>>> import numpy as np
>>> np.set_printoptions(precision=1, suppress=True, linewidth=100, sign=" ")
>>> rd = lambda a: np.round(a, 1) + 0
>>> X = np.load("sample13.npy")
>>> print(rd(X))
[[ 0.1 -1.   0.3 -0.8]
 [ 0.3  0.7  1.5  2.4]
 [ 0.  -0.1  0.8  1.4]
 [-0.4  1.8 -3.6 -3.6]
 [ 0.2  0.3  0.8  1.2]
 [ 0.1  0.1  0.8  1.3]
 [-0.3 -2.2 -0.1 -1.3]
 [ 0.2 -2.   2.7  2. ]
 [ 0.1 -0.8  0.7  0. ]
 [ 0.   2.7 -0.8  1.5]
 [-0.2 -1.8 -0.2 -1.8]
 [ 0.1 -1.   2.5  3.6]]
>>> cen = X - X.mean(axis=0)
>>> V = np.linalg.svd(cen)[2][:3]
>>> B = cen - cen @ V.T @ V
>>> np.linalg.norm(B, axis=1).round(6).argmax()
np.int64(0)
>>> cent = X[[5, 4]].astype(float)
>>> for _ in range(5):
...     labels = np.linalg.norm(X[:, None] - cent, axis=-1).argmin(axis=1)
...     cent = np.array([X[labels == j].mean(axis=0) for j in range(2)])
... 
>>> labels
array([ 1,  0,  0,  1,  0,  0,  1,  0,  0,  0,  1,  0])
>>> rd(cent[1] - cent[0])
array([-0.3, -0.8, -2. , -3.5])
>>> np.abs(cent[1] - cent[0]).argmax()
np.int64(3)
>>> left, s, vt = np.linalg.svd(X)
>>> V = vt[:(s > 1e-8).sum()]
>>> rng = np.random.default_rng(767)
>>> x0 = X[8] + 4 * X[9] + rng.integers(2) * np.eye(4)[1]
>>> rd(x0)
array([ 0.1,  9.8, -2.5,  6. ])
>>> rd(V.T @ V)
array([[ 0.2,  0.2,  0.3, -0.1],
       [ 0.2,  1. , -0.1,  0. ],
       [ 0.3, -0.1,  0.9,  0.1],
       [-0.1,  0. ,  0.1,  1. ]])
>>> d = np.linalg.norm(X[:, None] - X[None], axis=-1)
>>> rd(np.linalg.norm(X - X.mean(axis=0), axis=1))
array([ 1.4,  2.4,  1. ,  6.1,  0.9,  1. ,  2.7,  3.2,  0.8,  3.4,  2.8,  3.8])
>>> np.unravel_index(d.round(6).argmax(), d.shape)
(np.int64(3), np.int64(11))
>>> print(np.flatnonzero(d[2] < d.mean() / 2))
[ 1  2  4  5  8]
>>> rd(np.linalg.norm(X, axis=1))
array([ 1.3,  2.9,  1.6,  5.4,  1.4,  1.5,  2.6,  3.9,  1.1,  3.2,  2.5,  4.5])
>>> d[2].round(6).argsort(kind="stable")[:4]
array([ 2,  5,  4,  1])
>>> rd(d[:5, :5])
array([[ 0. ,  3.8,  2.4,  5.6,  2.3],
       [ 3.8,  0. ,  1.5,  7.9,  1.5],
       [ 2.4,  1.5,  0. ,  7. ,  0.5],
       [ 5.6,  7.9,  7. ,  0. ,  6.7],
       [ 2.3,  1.5,  0.5,  6.7,  0. ]])
>>> print(d.shape)
(12, 12)
